% ipython --no-banner

In [1]: import numpy as np

In [2]: import numpy.linalg as la

In [3]: np.set_printoptions(precision=2, suppress=True, linewidth=160, sign=" ")

In [4]: tidy = lambda a: np.round(a, 2) + 0

In [5]: u = np.array([2, 5, 2, 3, 1, 1, 4, 3, 3, 3, 4, 5])

In [6]: g = np.array([3, 3, 1, 4, 0, 0, 0, 5, 5, 0, 0, 3, 3])

In [7]: F = np.outer(u, g)

In [8]: print(F)
[[  6   6   2   8   0   0   0  10  10   0   0   6   6]
 [ 15  15   5  20   0   0   0  25  25   0   0  15  15]
 [  6   6   2   8   0   0   0  10  10   0   0   6   6]
 [  9   9   3  12   0   0   0  15  15   0   0   9   9]
 [  3   3   1   4   0   0   0   5   5   0   0   3   3]
 [  3   3   1   4   0   0   0   5   5   0   0   3   3]
 [ 12  12   4  16   0   0   0  20  20   0   0  12  12]
 [  9   9   3  12   0   0   0  15  15   0   0   9   9]
 [  9   9   3  12   0   0   0  15  15   0   0   9   9]
 [  9   9   3  12   0   0   0  15  15   0   0   9   9]
 [ 12  12   4  16   0   0   0  20  20   0   0  12  12]
 [ 15  15   5  20   0   0   0  25  25   0   0  15  15]]

In [9]: # rows 0 and 2 are equal

In [10]: rank = la.matrix_rank(F)

In [11]: rank
Out[11]: np.int64(1)

In [12]: null = la.svd(F)[2][rank:].T

In [13]: [int(la.matrix_rank(F[:, :j + 1])) for j in range(13)]
Out[13]: [1, 1, 1, 1, 1, 1, 1, 1, 1, 1, 1, 1, 1]

In [14]: np.allclose(F @ null, 0)
Out[14]: True

In [15]: [int(la.matrix_rank(F[:i])) for i in range(1, len(F) + 1)]
Out[15]: [1, 1, 1, 1, 1, 1, 1, 1, 1, 1, 1, 1]

In [16]: print([int(la.matrix_rank(np.delete(F, i, axis=0))) for i in range(12)])
[1, 1, 1, 1, 1, 1, 1, 1, 1, 1, 1, 1]

In [17]: print(la.matrix_rank(F.T @ F), la.matrix_rank(F @ F.T))
1 1

In [18]: tidy(la.norm(F, axis=0))
Out[18]: array([ 33.94,  33.94,  11.31,  45.25,   0.  ,   0.  ,   0.  ,  56.57,  56.57,   0.  ,   0.  ,  33.94,  33.94])

In [19]: tidy(la.norm(F, axis=1))
Out[19]: array([ 20.3 ,  50.74,  20.3 ,  30.45,  10.15,  10.15,  40.6 ,  30.45,  30.45,  30.45,  40.6 ,  50.74])

In [20]: tidy(la.norm(F[0] - F[9]))
Out[20]: np.float64(10.15)

In [21]: print(tidy(la.norm(F) ** 2 / la.norm(F, 2) ** 2))
1.0

In [22]: tidy(la.norm(F, "nuc"))
Out[22]: np.float64(114.82)

In [23]: la.norm(F, axis=1).argmax()
Out[23]: np.int64(1)

In [24]: left, s, Vh = la.svd(F)

In [25]: np.argmax(s[:-1] / (s[1:] + 1e-6)) + 1
Out[25]: np.int64(1)

In [26]: other = left[:, :1] @ np.diag(s[:1]) @ Vh[:1]

In [27]: tidy(la.norm(F - other, 2)), tidy(s[1])
Out[27]: (np.float64(0.0), np.float64(0.0))

In [28]: x = np.array([-3, 3, -3, -1, 1, -2, 0, -1, 0, 2, 0, -3, 2])

In [29]: h1 = np.maximum(F @ x, 0)

In [30]: print(np.flatnonzero(h1 > 1e-9))
[]

In [31]: np.maximum(F @ x, 0) - np.maximum(-F @ x, 0)
Out[31]: array([-30, -75, -30, -45, -15, -15, -60, -45, -45, -45, -60, -75])

In [32]: W0 = np.array([[9, -15, -24, -6, -9, 12, 21, -3, -18, 24, 0],
    ...:     [12, -20, -32, -8, -12, 16, 28, -4, -24, 32, 0],
    ...:     [3, -5, -8, -2, -3, 4, 7, -1, -6, 8, 0],
    ...:     [9, -15, -24, -6, -9, 12, 21, -3, -18, 24, 0],
    ...:     [9, -15, -24, -6, -9, 12, 21, -3, -18, 24, 0]])

In [33]: T = np.stack([W0, -2 * W0, W0[::-1]])

In [34]: la.matrix_rank(T.reshape(3, -1))
Out[34]: np.int64(2)

In [35]: T.shape
Out[35]: (3, 5, 11)

In [36]: rank = la.matrix_rank(W0)

In [37]: rank
Out[37]: np.int64(1)

In [38]: null = la.svd(W0)[2][rank:].T

In [39]: null.shape
Out[39]: (11, 10)

In [40]: la.matrix_rank(W0.T @ W0), la.matrix_rank(W0 @ W0.T)
Out[40]: (np.int64(1), np.int64(1))

In [41]: np.allclose(W0 @ null, 0)
Out[41]: True

In [42]: print([int(la.matrix_rank(np.delete(W0, i, axis=0))) for i in range(5)])
[1, 1, 1, 1, 1]

In [43]: [int(la.matrix_rank(W0[:i])) for i in range(1, len(W0) + 1)]
Out[43]: [1, 1, 1, 1, 1]

In [44]: w1 = np.array([[-2, 0, 4, 1, -5, 3],
    ...:     [-1, -5, 4, -3, 2, -5],
    ...:     [4, 1, -5, 2, 0, -2],
    ...:     [1, -2, 4, -1, 0, -5],
    ...:     [4, -2, -2, 4, 5, 0],
    ...:     [-3, -1, -5, 2, 4, -3],
    ...:     [-2, -5, 5, 2, -3, 3],
    ...:     [5, -5, 3, -4, 5, 4],
    ...:     [-3, -2, -1, -3, 2, 3],
    ...:     [0, -3, 2, -4, -2, -4],
    ...:     [-4, -2, 3, -5, 2, 5]])

In [45]: b = np.array([2, -1, -1, -2, 2, 0])

In [46]: act = np.maximum(W0 @ w1 + b, 0)

In [47]: print(la.matrix_rank(act))
2

In [48]: (act > 0).mean(axis=0)
Out[48]: array([ 0.,  0.,  1.,  1.,  0.,  1.])

In [49]: print(act)
[[   0    0  191   10    0   45]
 [   0    0  255   14    0   60]
 [   0    0   63    2    0   15]
 [   0    0  191   10    0   45]
 [   0    0  191   10    0   45]]

In [50]: cent = np.array([[-2, 0, 2],
    ...:     [2, 1, 2],
    ...:     [-1, 3, -1],
    ...:     [2, 2, -3],
    ...:     [1, 1, 3],
    ...:     [2, -3, -1]])

In [51]: act @ cent
Out[51]: 
array([[ -81,  458, -266],
       [-107,  613, -357],
       [ -29,  148,  -84],
       [ -81,  458, -266],
       [ -81,  458, -266]])

In [52]: w1 @ cent
Out[52]: 
array([[  3,   0, -29],
       [-26,  18,   4],
       [ -1,  -4,  11],
       [-22,  23,   2],
       [  3,   5,   9],
       [ 11,   1,   6],
       [ -4,   2, -37],
       [-18, -11,  20],
       [  5, -18,   3],
       [-26,   5,   2],
       [  3, -16,   1]])

In [53]: X = np.loadtxt("dump.csv", delimiter=",")

In [54]: X
Out[54]: 
array([[-9., -3., -9.,  0., -6.,  9., -6.,  6.],
       [ 6.,  2.,  6.,  0.,  4., -6.,  4., -4.],
       [ 0.,  0.,  0.,  0.,  0.,  0.,  0.,  0.],
       [-9., -3., -9.,  0., -6.,  9., -6.,  6.],
       [ 6.,  2.,  6.,  0.,  4., -6.,  4., -4.]])

In [55]: other = np.array([[0, -5],
    ...:     [-5, 3],
    ...:     [-1, -5],
    ...:     [4, -1],
    ...:     [-3, 0],
    ...:     [4, -1],
    ...:     [0, -5],
    ...:     [1, 4]])

In [56]: np.vstack([X, other.T]).shape
Out[56]: (7, 8)

In [57]: la.matrix_rank(np.vstack([X, other.T]))
Out[57]: np.int64(3)

In [58]: np.einsum("ij->j", X)
Out[58]: array([-6., -2., -6.,  0., -4.,  6., -4.,  4.])

In [59]: la.matrix_rank(X @ other)
Out[59]: np.int64(1)

In [60]: left, s, Vh = la.svd(X)

In [61]: evecs = Vh[:(s > 1e-8).sum()]

In [62]: rng = np.random.default_rng(216085)

In [63]: x = X[0] + 5 * X[1] + rng.integers(2) * np.eye(8)[5]

In [64]: x
Out[64]: array([ 21.,   7.,  21.,   0.,  14., -20.,  14., -14.])

In [65]: tidy(np.diag(evecs.T @ evecs))
Out[65]: array([ 0.23,  0.02,  0.23,  0.  ,  0.1 ,  0.23,  0.1 ,  0.1 ])

In [66]: print(la.matrix_rank(np.vstack([X, x])))
2

In [67]: np.allclose(evecs.T @ evecs @ x, x)
Out[67]: False

In [68]: print(tidy(evecs.T @ evecs))
[[ 0.23  0.08  0.23  0.    0.15 -0.23  0.15 -0.15]
 [ 0.08  0.02  0.08  0.    0.05 -0.08  0.05 -0.05]
 [ 0.23  0.08  0.23  0.    0.15 -0.23  0.15 -0.15]
 [ 0.    0.    0.    0.    0.    0.    0.    0.  ]
 [ 0.15  0.05  0.15  0.    0.1  -0.15  0.1  -0.1 ]
 [-0.23 -0.08 -0.23  0.   -0.15  0.23 -0.15  0.15]
 [ 0.15  0.05  0.15  0.    0.1  -0.15  0.1  -0.1 ]
 [-0.15 -0.05 -0.15  0.   -0.1   0.15 -0.1   0.1 ]]

In [69]: tidy(la.norm(F, 2) / la.norm(F))
Out[69]: np.float64(1.0)

In [70]: [round(float(x), 2) for x in la.svd(F, compute_uv=False)[:3]]
Out[70]: [114.82, 0.0, 0.0]

In [71]: other = np.array([[-1, -1, -1, 1, 0, 0, 1],
    ...:     [-2, -2, 2, 0, 2, -1, 1],
    ...:     [-2, -1, 0, 1, 1, -2, 2],
    ...:     [-2, 2, 1, -2, 1, 0, 1],
    ...:     [2, 0, -2, -2, 2, 0, -2],
    ...:     [2, 2, -1, -1, 2, 2, 2],
    ...:     [1, -2, -2, 1, 2, 0, 0]])

In [72]: M = other - other.T

In [73]: M
Out[73]: 
array([[ 0,  1,  1,  3, -2, -2,  0],
       [-1,  0,  3, -2,  2, -3,  3],
       [-1, -3,  0,  0,  3, -1,  4],
       [-3,  2,  0,  0,  3,  1,  0],
       [ 2, -2, -3, -3,  0, -2, -4],
       [ 2,  3,  1, -1,  2,  0,  2],
       [ 0, -3, -4,  0,  4, -2,  0]])

In [74]: # skew, so no eigenvalue has a real part

In [75]: left, s, Vh = la.svd(M)

In [76]: evecs = Vh[:(s > 1e-8).sum()]

In [77]: x = M[1] + -1 * M[3] + rng.integers(2) * np.eye(7)[2]

In [78]: x
Out[78]: array([ 2., -2.,  3., -2., -1., -4.,  3.])

In [79]: print(tidy(evecs.T @ evecs))
[[ 0.91  0.09 -0.17 -0.09 -0.13 -0.04  0.13]
 [ 0.09  0.91  0.17  0.09  0.13  0.04 -0.13]
 [-0.17  0.17  0.66 -0.17 -0.26 -0.09  0.26]
 [-0.09  0.09 -0.17  0.91 -0.13 -0.04  0.13]
 [-0.13  0.13 -0.26 -0.13  0.81 -0.06  0.19]
 [-0.04  0.04 -0.09 -0.04 -0.06  0.98  0.06]
 [ 0.13 -0.13  0.26  0.13  0.19  0.06  0.81]]

In [80]: np.allclose(evecs.T @ evecs @ x, x)
Out[80]: True

In [81]: K = np.loadtxt("m.csv", delimiter=",")

In [82]: K
Out[82]: 
array([[ 12.83,  -0.22,  -6.52, -19.12,  -1.24,   7.89,   5.59,   1.66,  -5.2 , -10.47],
       [  2.22,  -7.95,  -7.64, -17.  ,   3.24,   3.12,   1.93,  -5.75,   3.02, -10.21],
       [  3.55,  -7.43, -12.97, -21.77,  -6.41,   1.95,   2.68,  -3.07,   3.02, -16.68],
       [ -9.69,   3.66,   7.27,  22.23,  -0.63,  -7.6 ,  -4.12,   3.19,   2.87,  12.89],
       [  2.44,   6.07,   2.66,   8.79,  -3.44,  -1.92,   1.2 ,   3.88,  -2.99,   5.68],
       [  0.31,  -2.25,   0.18,  -4.7 ,   3.51,   2.52,  -0.55,  -0.62,   0.37,  -1.89],
       [  2.37,  -4.82,  -5.93, -10.39,  -3.21,   0.45,   1.29,  -1.9 ,   1.5 ,  -7.19],
       [  6.89,   0.6 ,  -5.67, -10.75,  -5.66,   2.87,   3.19,   4.68,  -1.79,  -7.73],
       [  7.48, -14.23, -11.13, -31.85,   7.89,   9.1 ,   4.07, -12.56,   1.12, -16.76],
       [ -8.18,   6.63,   8.16,  22.77,  -0.25,  -6.56,  -3.31,   2.62,   0.84,  13.17],
       [  4.12,  -5.  ,  -9.09, -15.87,  -4.56,   1.96,   2.42,   0.61,   1.45, -11.42],
       [ 12.11,  -2.47, -10.78, -22.43,  -3.71,   6.03,   6.33,  -2.62,  -3.49, -13.89],
       [  1.28,  -4.67,   2.6 ,  -4.56,  11.11,   5.29,   0.03,  -6.86,  -2.  ,   1.88],
       [  1.8 ,  -0.41,   2.63,  -1.58,   5.41,   3.4 ,   0.31,  -1.03,  -2.01,   1.39],
       [  4.54,  -1.98,   1.85,  -3.58,   4.17,   4.74,   1.3 ,  -4.06,  -4.5 ,   1.29]])

In [83]: other = K / np.sqrt((K ** 2).mean(axis=1, keepdims=True))

In [84]: la.matrix_rank(other) == la.matrix_rank(K)
Out[84]: np.True_

In [85]: other = K + rng.integers(-2, 3, (15, 3)) @ rng.integers(-2, 3, (3, 10))

In [86]: tidy(other)
Out[86]: 
array([[ 14.83,   5.78,   3.48, -13.12,  -5.24,  13.89,   3.59,  -0.34,  -3.2 , -20.47],
       [  7.22,  -7.95,  -6.64, -20.  ,   2.24,   3.12,  -3.07,  -1.75,   8.02, -11.21],
       [  3.55,  -2.43,  -4.97, -15.77,  -9.41,   6.95,   2.68,  -6.07,   3.02, -24.68],
       [ -7.69,   0.66,   8.27,  22.23,   4.37,  -4.6 ,  -3.12,  -1.81,  -1.13,  14.89],
       [  1.44,  12.07,   6.66,  11.79, -10.44,  -1.92,  -0.8 ,   7.88,   2.01,  -1.32],
       [ -0.69,  -6.25,  -2.82,  -5.7 ,   8.51,   2.52,   2.45,  -4.62,  -4.63,   3.11],
       [ -3.63,  -1.82,  -5.93,  -6.39,  -6.21,  -0.55,   5.29,  -2.9 ,  -0.5 ,  -9.19],
       [  8.89,  -4.4 ,  -9.67, -14.75,  -0.66,   1.87,   3.19,   3.68,  -3.79,  -1.73],
       [ 15.48, -16.23,  -9.13, -35.85,   9.89,  11.1 ,  -1.93, -10.56,   5.12, -16.76],
       [-12.18,   2.63,  -0.84,  18.77,   1.75, -12.56,  -0.31,   4.62,  -1.16,  21.17],
       [  3.12,  -6.  ,  -9.09, -14.87,  -2.56,   2.96,   4.42,  -2.39,  -1.55, -10.42],
       [  6.11,  -4.47, -18.78, -24.43,  -3.71,   0.03,  10.33,  -0.62,  -5.49,  -7.89],
       [  7.28,  -4.67,   5.6 ,  -6.56,  11.11,   7.29,  -4.97,  -4.86,   2.  ,  -0.12],
       [ -2.2 ,  -2.41,  -1.37,  -1.58,   7.41,   1.4 ,   4.31,  -3.03,  -6.01,   5.39],
       [ -2.46,  -1.98,  -3.15,  -2.58,   3.17,   0.74,   6.3 ,  -4.06,  -7.5 ,   4.29]])

In [87]: la.matrix_rank(other - K, tol=1e-8)
Out[87]: np.int64(3)

In [88]: tidy(la.svd(other - K, compute_uv=False))
Out[88]: array([ 37.72,  23.51,  17.88,   0.  ,   0.  ,   0.  ,   0.  ,   0.  ,   0.  ,   0.  ])

In [89]: np.abs(other - K).sum(axis=1)
Out[89]: array([ 50.,  25.,  38.,  26.,  39.,  31.,  26.,  30.,  32.,  44.,  15.,  38.,  26.,  28.,  29.])

In [90]: other = np.array([[-2, 1],
    ...:     [3, -2],
    ...:     [3, -1],
    ...:     [-1, 2],
    ...:     [2, -1],
    ...:     [0, 1],
    ...:     [-1, 3],
    ...:     [0, 1],
    ...:     [-1, 2],
    ...:     [-1, 2]])

In [91]: other @ K
Traceback (most recent call last):
  Cell In[91], line 1
    other @ K
ValueError: matmul: Input operand 1 has a mismatch in its core dimension 0, with gufunc signature (n?,k),(k,m?)->(n?,m?) (size 15 is different from 2)


In [92]: la.matrix_rank(K @ other)
Out[92]: np.int64(2)

In [93]: la.matrix_rank(np.vstack([K, other.T]))
Out[93]: np.int64(10)

In [94]: left, s, Vh = la.svd(W0)

In [95]: np.argmax(s[:-1] / (s[1:] + 1e-6)) + 1
Out[95]: np.int64(1)

In [96]: tidy(s)
Out[96]: array([ 110.4,    0. ,    0. ,    0. ,    0. ])

In [97]: other = left[:, :1] @ np.diag(s[:1]) @ Vh[:1]

In [98]: la.matrix_rank(W0, rtol=0.05)
Out[98]: np.int64(1)

In [99]: tidy(la.norm(W0 - other, 2)), tidy(s[1])
Out[99]: (np.float64(0.0), np.float64(0.0))

In [100]: tidy(la.norm(W0 - other) / la.norm(W0))
Out[100]: np.float64(0.0)
